% python3 -q
>>> import numpy as np
>>> from numpy import linalg as LA
>>> np.set_printoptions(precision=1, suppress=True, linewidth=120)
>>> def tidy(a):
...     return np.round(a, 1) + 0
... 
>>> M = np.load("data.npy")
>>> print(M)
[[-3  0  0]
 [ 0  0  0]
 [ 0  0  2]]
>>> print(LA.matrix_power(M - np.diag(np.diag(M)), 3))
[[0 0 0]
 [0 0 0]
 [0 0 0]]
>>> print(np.prod(np.diag(M)), tidy(LA.det(M)))
0 0.0
>>> try:
...     LA.inv(M)
... except LA.LinAlgError as e:
...     print(repr(e))
... 
LinAlgError('Singular matrix')
>>> print(M @ M)
[[9 0 0]
 [0 0 0]
 [0 0 4]]
>>> print([int(LA.matrix_rank(LA.matrix_power(M, p))) for p in range(1, 4)])
[2, 2, 2]
>>> proj = np.triu(np.array([[0, 2, 2], [0, 2, 2], [0, 2, 1]]), 1) + np.eye(3)
>>> M2 = proj @ M @ LA.inv(proj)
>>> print(LA.matrix_rank(M2))
2
>>> print(tidy(LA.det(M2)))
0.0
>>> print(proj @ M - M @ proj)
[[ 0.  6. 10.]
 [ 0.  0.  4.]
 [ 0.  0.  0.]]
>>> print(np.trace(M2), np.trace(M))
-1.0 -1
>>> print(M2)
[[-3.  6. -2.]
 [ 0.  0.  4.]
 [ 0.  0.  2.]]
>>> print((LA.matrix_power((M != 0) + (M.T != 0) + np.eye(3), 3) > 0).astype(int))
[[1 0 0]
 [0 1 0]
 [0 0 1]]
>>> print(tidy(LA.det(M)))
0.0
>>> print(np.flatnonzero(LA.matrix_power((M != 0) + (M.T != 0) + np.eye(3), 3)[2]))
[2]
>>> W0 = np.load("out9.npy")
>>> print(W0)
[[1 1 5]
 [0 0 0]
 [1 1 5]
 [0 0 0]
 [0 0 0]
 [0 0 0]
 [7 9 5]
 [3 4 5]
 [3 4 5]
 [4 5 0]
 [1 1 5]
 [1 1 5]
 [3 4 5]]
>>> # rows 0 and 2 are equal
>>> C2 = np.cov(W0, rowvar=False)
>>> print(np.argsort(-W0.std(axis=0).round(6), kind="stable"))
[1 2 0]
>>> print(C2.shape)
(3, 3)
>>> print(tidy(np.corrcoef(W0[:, 2], W0[:, 1])[0, 1]))
0.4
>>> print(tidy(np.corrcoef(W0.T)))
[[1.  1.  0.4]
 [1.  1.  0.4]
 [0.4 0.4 1. ]]
>>> print(np.median(W0, axis=0))
[1. 1. 5.]
>>> print(tidy(C2))
[[4.3 5.6 2.2]
 [5.6 7.4 2.7]
 [2.2 2.7 6.4]]
>>> print(np.trace(M))
-1
>>> print(tidy(np.sort(np.abs(LA.eigvals(M)))))
[0. 2. 3.]
>>> print(M @ M)
[[9 0 0]
 [0 0 0]
 [0 0 4]]
>>> print(tidy(LA.det(M)))
0.0
>>> print(np.allclose(M, M.T))
True
>>> print(np.allclose(M @ M.T, M.T @ M))
True
>>> rng = np.random.default_rng(3)
>>> lab = rng.permutation(3)
>>> M2 = W0[:, lab] * rng.choice([-1, 1], 3)
>>> print(M2)
[[-5 -1 -1]
 [ 0  0  0]
 [-5 -1 -1]
 [ 0  0  0]
 [ 0  0  0]
 [ 0  0  0]
 [-5 -9 -7]
 [-5 -4 -3]
 [-5 -4 -3]
 [ 0 -5 -4]
 [-5 -1 -1]
 [-5 -1 -1]
 [-5 -4 -3]]
>>> left, _, Vt = LA.svd(W0.T @ M2)
>>> print(tidy(left @ Vt))
[[ 0.  0. -1.]
 [ 0. -1.  0.]
 [-1.  0.  0.]]
